% python3 -q
>>> import numpy as np
>>> np.set_printoptions(precision=2, suppress=True, linewidth=200)
>>> def rnd(a):
...     return np.round(a, 2) + 0
... 
>>> W0 = np.array([[0, 2, 1, 0, 0],
...     [1, 1, 2, 0, 1],
...     [3, 3, 1, 3, 0],
...     [0, 2, 0, 2, 0],
...     [2, 1, 0, 3, 1],
...     [1, 0, 3, 3, 2],
...     [3, 3, 2, 0, 0]])
>>> W0[-1] = W0[0] + 5 * W0[1]
>>> print(W0)
[[ 0  2  1  0  0]
 [ 1  1  2  0  1]
 [ 3  3  1  3  0]
 [ 0  2  0  2  0]
 [ 2  1  0  3  1]
 [ 1  0  3  3  2]
 [ 5  7 11  0  5]]
>>> f = np.array([2, 3])
>>> print(np.polyval(f, W0[5]))
[5 3 9 9 7]
>>> print(np.array([np.convolve(row, f, "same") for row in W0]))
[[ 0  4  8  3  0]
 [ 2  5  7  6  2]
 [ 6 15 11  9  9]
 [ 0  4  6  4  6]
 [ 4  8  3  6 11]
 [ 2  3  6 15 13]
 [10 29 43 33 10]]
>>> print(np.correlate(W0[5], W0[2], "full"))
[ 0  3  1 12 15 18 20 15  6]
>>> print(np.convolve(W0[5], f))
[ 2  3  6 15 13  6]
>>> J = np.load("mat.npy")
>>> print(rnd(J))
[[ 1.    0.    0.    0.    0.    0.  ]
 [ 0.    1.    0.    0.    0.    0.  ]
 [ 0.    0.    0.71  0.    0.    0.71]
 [ 0.    0.    0.    1.    0.    0.  ]
 [ 0.    0.    0.    0.    1.    0.  ]
 [ 0.    0.   -0.71  0.    0.    0.71]]
>>> # 5 blocks once reordered
>>> print(np.allclose(J @ J.T, J.T @ J))
True
>>> print(rnd(np.trace(J)))
5.41
>>> print(rnd(np.abs(np.linalg.eigvals(J)).max()))
1.0
>>> print(rnd(np.linalg.det(J)))
1.0
>>> print(rnd((J + J.T) / 2))
[[1.   0.   0.   0.   0.   0.  ]
 [0.   1.   0.   0.   0.   0.  ]
 [0.   0.   0.71 0.   0.   0.  ]
 [0.   0.   0.   1.   0.   0.  ]
 [0.   0.   0.   0.   1.   0.  ]
 [0.   0.   0.   0.   0.   0.71]]
>>> print(rnd(np.sort(np.abs(np.linalg.eigvals(J)))))
[1. 1. 1. 1. 1. 1.]
>>> print(rnd(np.linalg.matrix_power(J, 3)))
[[ 1.    0.    0.    0.    0.    0.  ]
 [ 0.    1.    0.    0.    0.    0.  ]
 [ 0.    0.   -0.71  0.    0.    0.71]
 [ 0.    0.    0.    1.    0.    0.  ]
 [ 0.    0.    0.    0.    1.    0.  ]
 [ 0.    0.   -0.71  0.    0.   -0.71]]
>>> print(rnd(J @ J))
[[ 1.  0.  0.  0.  0.  0.]
 [ 0.  1.  0.  0.  0.  0.]
 [ 0.  0.  0.  0.  0.  1.]
 [ 0.  0.  0.  1.  0.  0.]
 [ 0.  0.  0.  0.  1.  0.]
 [ 0.  0. -1.  0.  0.  0.]]
>>> print(np.allclose(J, J.T))
False
>>> Y = np.linalg.inv(J)
>>> print(rnd(np.linalg.det(J) * np.linalg.det(Y)))
1.0
>>> print(rnd(Y))
[[ 1.    0.    0.    0.    0.    0.  ]
 [ 0.    1.    0.    0.    0.    0.  ]
 [ 0.    0.    0.71  0.    0.   -0.71]
 [ 0.    0.    0.    1.    0.    0.  ]
 [ 0.    0.    0.    0.    1.    0.  ]
 [ 0.    0.    0.71  0.    0.    0.71]]
>>> print((np.abs(Y) > 1e-9).astype(int))
[[1 0 0 0 0 0]
 [0 1 0 0 0 0]
 [0 0 1 0 0 1]
 [0 0 0 1 0 0]
 [0 0 0 0 1 0]
 [0 0 1 0 0 1]]
>>> print(rnd(np.linalg.det(J) * Y))
[[ 1.    0.    0.    0.    0.    0.  ]
 [ 0.    1.    0.    0.    0.    0.  ]
 [ 0.    0.    0.71  0.    0.   -0.71]
 [ 0.    0.    0.    1.    0.    0.  ]
 [ 0.    0.    0.    0.    1.    0.  ]
 [ 0.    0.    0.71  0.    0.    0.71]]
>>> print(np.allclose(Y, J.T))
True
>>> print(rnd(np.linalg.cond(J)))
1.0
>>> rng = np.random.default_rng(447)
>>> lab = rng.integers(0, 2, 7)
>>> X = np.triu((lab[:, None] == lab) & (rng.random((7, 7)) < 0.8), 1).astype(int)
>>> X += X.T
>>> print(X)
[[0 0 0 0 1 0 0]
 [0 0 0 0 0 0 1]
 [0 0 0 0 1 0 0]
 [0 0 0 0 0 0 1]
 [1 0 1 0 0 1 0]
 [0 0 0 0 1 0 0]
 [0 1 0 1 0 0 0]]
>>> w, V = np.linalg.eigh(X)
>>> print(rnd(V @ np.diag(w) @ V.T))
[[0. 0. 0. 0. 1. 0. 0.]
 [0. 0. 0. 0. 0. 0. 1.]
 [0. 0. 0. 0. 1. 0. 0.]
 [0. 0. 0. 0. 0. 0. 1.]
 [1. 0. 1. 0. 0. 1. 0.]
 [0. 0. 0. 0. 1. 0. 0.]
 [0. 1. 0. 1. 0. 0. 0.]]
>>> print(np.unique(w.round(6) + 0, return_counts=True)[1])
[1 1 3 1 1]
>>> print(np.allclose(X[:-1].T @ np.linalg.lstsq(X[:-1].T, X[-1])[0], X[-1]))
False
>>> w, V = np.linalg.eigh(X)
>>> x = np.array([1, 8, 6, 4, 9, 4, 8])
>>> print((np.sign(V[:, -1].round(6)) == np.sign(V[0, -1].round(6))).astype(int))
[1 0 1 0 1 1 0]
>>> print(rnd(V * np.abs(w) @ V.T))
[[0.58 0.   0.58 0.   0.   0.58 0.  ]
 [0.   0.71 0.   0.71 0.   0.   0.  ]
 [0.58 0.   0.58 0.   0.   0.58 0.  ]
 [0.   0.71 0.   0.71 0.   0.   0.  ]
 [0.   0.   0.   0.   1.73 0.   0.  ]
 [0.58 0.   0.58 0.   0.   0.58 0.  ]
 [0.   0.   0.   0.   0.   0.   1.41]]
>>> left, s, Vt = np.linalg.svd(X)
>>> print(np.argmax(s[:-1] / (s[1:] + 1e-6)) + 1)
4
>>> Y = left[:, :4] @ np.diag(s[:4]) @ Vt[:4]
>>> print(np.linalg.matrix_rank(X, rtol=0.05))
4
>>> print(rnd(Y))
[[0. 0. 0. 0. 1. 0. 0.]
 [0. 0. 0. 0. 0. 0. 1.]
 [0. 0. 0. 0. 1. 0. 0.]
 [0. 0. 0. 0. 0. 0. 1.]
 [1. 0. 1. 0. 0. 1. 0.]
 [0. 0. 0. 0. 1. 0. 0.]
 [0. 1. 0. 1. 0. 0. 0.]]
>>> A = np.load("out12.npy")
>>> print(A)
[[1 0 0]
 [1 1 0]
 [1 1 1]]
>>> print(rnd(np.linalg.norm(A[2], 1)), rnd(np.linalg.norm(A[2], np.inf)))
3.0 1.0
>>> print(A[2] @ A[0])
1
>>> print(rnd(np.linalg.norm(A, axis=1)))
[1.   1.41 1.73]
>>> print(rnd(np.linalg.norm(A) ** 2 / np.linalg.norm(A, 2) ** 2))
1.19
>>> print(rnd(np.linalg.norm(A, 1)), rnd(np.linalg.norm(A, np.inf)))
3.0 3.0
>>> print(rnd(np.linalg.norm(A, 2)))
2.25
>>> print(rnd(np.linalg.norm(A, "nuc")))
3.6
>>> print(rnd(np.linalg.norm(A[2] - A[0])))
1.41
>>> left, s, Vt = np.linalg.svd(A, full_matrices=False)
>>> print(np.abs(left[:, 0]).round(6).argmax())
2
>>> print(rnd(np.abs(Vt[0])))
[0.74 0.59 0.33]
>>> print(left.shape, s.shape, Vt.shape)
(3, 3) (3,) (3, 3)
>>> print(rnd(np.cumsum(s ** 2) / np.sum(s ** 2)))
[0.84 0.95 1.  ]
>>> print(rnd(left.T @ left))
[[1. 0. 0.]
 [0. 1. 0.]
 [0. 0. 1.]]
>>> print(rnd(Vt @ Vt.T))
[[1. 0. 0.]
 [0. 1. 0.]
 [0. 0. 1.]]
>>> print(np.allclose(left * s @ Vt, A))
True
>>> print(rnd(np.linalg.det(2 * A)), rnd(np.linalg.det(A)))
8.0 1.0
>>> print(rnd(np.linalg.det(A[::-1])))
-1.0
>>> print(np.kron(np.eye(2, dtype=int), A))
[[1 0 0 0 0 0]
 [1 1 0 0 0 0]
 [1 1 1 0 0 0]
 [0 0 0 1 0 0]
 [0 0 0 1 1 0]
 [0 0 0 1 1 1]]
>>> Y = np.linalg.inv(A)
>>> print(np.allclose(Y, A.T))
False
>>> print(A @ Y)
[[1. 0. 0.]
 [0. 1. 0.]
 [0. 0. 1.]]
>>> print(rnd(np.linalg.cond(A)))
4.05
>>> print(rnd(np.linalg.det(A) * Y))
[[ 1.  0.  0.]
 [-1.  1.  0.]
 [ 0. -1.  1.]]
>>> print(rnd(np.linalg.inv(Y)))
[[1. 0. 0.]
 [1. 1. 0.]
 [1. 1. 1.]]
>>> print(rnd(np.linalg.slogdet(A)[0]))
1.0
>>> print(Y)
[[ 1.  0.  0.]
 [-1.  1.  0.]
 [ 0. -1.  1.]]
>>> lab = rng.permutation(3)
>>> print(lab)
[0 2 1]
>>> Y = A[lab][:, lab]
>>> print(rnd(np.sort(np.abs(np.linalg.eigvals(Y)))))
[1. 1. 1.]
>>> print(np.diag(Y))
[1 1 1]
>>> F = np.load("sample13.npy")
>>> print(rnd(F))
[[ 0.28  0.15 -0.28 -0.28  0.15]
 [ 0.15  0.09 -0.15 -0.15  0.09]
 [-0.28 -0.15  0.28  0.28 -0.15]
 [-0.28 -0.15  0.28  0.28 -0.15]
 [ 0.15  0.09 -0.15 -0.15  0.09]]
>>> left, s, Vt = np.linalg.svd(F)
>>> V = Vt[:(s > 1e-8).sum()]
>>> x = F[4] + -1 * F[2] + rng.integers(2) * np.eye(5)[3]
>>> print(rnd(x))
[ 0.43  0.24 -0.43  0.57  0.24]
>>> print(rnd(np.diag(V.T @ V)))
[0.28 0.09 0.28 0.28 0.09]
>>> print([round(float(x), 2) for x in np.linalg.svd(F, compute_uv=False)[:3]])
[1.0, 0.0, 0.0]
>>> print(np.argsort(-np.linalg.norm(F, axis=0).round(6), kind="stable")[:3])
[0 2 3]
>>> proj = W0 @ np.linalg.solve(W0.T @ W0, W0.T)
>>> print(np.trace(proj))
5.0
>>> print(rnd(proj @ W0[:, 0]))
[0. 1. 3. 0. 2. 1. 5.]
>>> K = np.load("x.npy")
>>> print(K)
[[  1  -1   1  -1]
 [  1   0   0   0]
 [  1   1   1   1]
 [  1   2   4   8]
 [  1   3   9  27]
 [  1   4  16  64]
 [  1   5  25 125]]
>>> left, s, Vt = np.linalg.svd(K)
>>> print(np.argmax(s[:-1] / (s[1:] + 1e-6)) + 1)
1
>>> Y = left[:, :1] @ np.diag(s[:1]) @ Vt[:1]
>>> print(rnd(np.linalg.norm(K - Y) / np.linalg.norm(K)))
0.04
>>> print(np.linalg.matrix_rank(Y))
1
>>> print(rnd(np.linalg.norm(K - Y, 2)), rnd(s[1]))
5.8 5.8
>>> print(np.argsort(-np.linalg.norm(K, axis=0).round(6), kind="stable")[:3])
[3 2 1]
>>> print(np.linalg.matrix_rank(K, rtol=0.1))
1
>>> print(round(np.log10(np.linalg.cond(K))))
2
>>> proj = K @ np.linalg.solve(K.T @ K, K.T)
>>> print(rnd(proj))
[[ 0.93  0.19 -0.1  -0.1   0.02  0.1  -0.05]
 [ 0.19  0.45  0.38  0.14 -0.1  -0.17  0.1 ]
 [-0.1   0.38  0.45  0.29  0.05 -0.1   0.02]
 [-0.1   0.14  0.29  0.33  0.29  0.14 -0.1 ]
 [ 0.02 -0.1   0.05  0.29  0.45  0.38 -0.1 ]
 [ 0.1  -0.17 -0.1   0.14  0.38  0.45  0.19]
 [-0.05  0.1   0.02 -0.1  -0.1   0.19  0.93]]
>>> print(rnd(np.trace(proj)))
4.0
>>> print(np.allclose(proj @ proj, proj))
True
>>> x = np.array([3, 1, 4, 0])
>>> target = K @ x
>>> print(rnd(np.linalg.solve(K.T @ K, K.T @ target)))
[3. 1. 4. 0.]
>>> print(target)
[  6   3   8  21  42  71 108]
>>> target = target + 0.02 * rng.normal(size=7)
>>> print(rnd(target))
[  6.     2.97   8.    20.99  42.    71.   108.  ]
>>> coef, *_ = np.linalg.lstsq(K, target)
>>> print(rnd(K.T @ (target - K @ coef)))
[0. 0. 0. 0.]
>>> print([round(float(np.linalg.norm(np.linalg.solve(K.T @ K + lam * np.eye(4), K.T @ target))), 2) for lam in (0, 1, 10, 100)])
[5.09, 4.78, 3.66, 1.47]
>>> print(coef.round())
[ 3.  1.  4. -0.]
>>> print(rnd(np.linalg.norm(target - K @ coef)))
0.02
>>> print(rnd(coef))
[2.99 1.   4.   0.  ]
>>> Y = K / np.sqrt((K ** 2).mean(axis=1, keepdims=True))
>>> print(K - K.mean(axis=1, keepdims=True))
[[  1.    -1.     1.    -1.  ]
 [  0.75  -0.25  -0.25  -0.25]
 [  0.     0.     0.     0.  ]
 [ -2.75  -1.75   0.25   4.25]
 [ -9.    -7.    -1.    17.  ]
 [-20.25 -17.25  -5.25  42.75]
 [-38.   -34.   -14.    86.  ]]
>>> print(np.linalg.matrix_rank(K - K.mean(axis=1, keepdims=True)))
3
>>> m1 = np.load("a.npy")
>>> print(m1)
[[7 4 5 1]
 [9 6 2 4]
 [6 3 4 6]
 [8 2 9 2]]
>>> print(rnd(np.linalg.det(m1)))
255.0
>>> print(m1 @ m1)
[[123  69  72  55]
 [161  86 101  53]
 [141  66 106  54]
 [144  75  98  74]]
>>> print(np.allclose(m1, m1.T))
False
>>> print((m1 - m1.T) / 2)
[[ 0.  -2.5 -0.5 -3.5]
 [ 2.5  0.  -0.5  1. ]
 [ 0.5  0.5  0.  -1.5]
 [ 3.5 -1.   1.5  0. ]]
>>> print(rnd(np.sort(np.abs(np.linalg.eigvals(m1)))))
[ 0.97  3.26  4.27 18.95]
>>> print(np.allclose(m1 @ m1.T, m1.T @ m1))
False
>>> M = np.loadtxt("arr.csv", delimiter=",")
>>> print(rnd(M))
[[  1.01  10.27   7.64   8.25   8.93   7.21   4.24]
 [  3.25  15.94  11.82  13.41   9.94   9.24  10.41]
 [ -8.82 -12.58 -15.09 -15.9  -12.14 -18.06 -10.88]
 [  6.99  -8.97  -7.06 -19.76  -7.04 -10.94 -14.75]
 [ -6.39   1.29  -2.38   0.68   0.24  -3.46  -0.15]
 [ -8.72 -15.28 -15.27 -18.02  -8.15 -14.45 -16.72]
 [ -0.92  10.45   7.51   9.73   9.77   7.89   4.73]
 [ 16.74  21.49  21.28  13.62  17.87  19.25   8.42]
 [ -0.11  -6.11  -5.2  -11.18  -0.6   -4.77 -11.89]
 [ -2.26   1.85  -0.36  -0.67   2.    -1.23  -1.93]
 [ 14.88  12.35  12.99   2.95  10.18  10.08   1.19]
 [  2.98  -2.32  -2.17  -8.76  -0.51  -3.84  -8.03]
 [  8.86  25.04  20.21  21.32  14.98  16.11  17.67]
 [  3.45  14.04  10.5   11.03   9.08   8.13   8.28]
 [ -4.74   5.85   1.27   5.14   2.05  -0.85   4.31]
 [  5.59  23.37  18.72  21.57  15.99  16.58  16.09]
 [ -5.8    1.16   0.14   1.82   7.55   3.88  -4.62]
 [  4.48  13.1   10.44   9.55   9.65   8.66   6.34]
 [-11.93  -9.88 -11.75  -9.42  -4.23 -10.07 -10.51]
 [-10.89  -5.74  -9.25  -5.57  -4.67  -9.81  -5.14]
 [ -4.02  -3.76  -4.66  -6.22   0.14  -4.07  -7.71]]
>>> Y = np.array([[0, 2], [1, 0], [0, 3]])
>>> print(A @ Y)
[[0 2]
 [1 2]
 [1 5]]
>>> print(np.linalg.matrix_rank(np.vstack([A, Y.T])))
3
>>> print(np.einsum("ik,kj->ij", A, Y))
[[0 2]
 [1 2]
 [1 5]]
>>> print(Y.T @ A.T)
[[0 1 1]
 [2 2 5]]
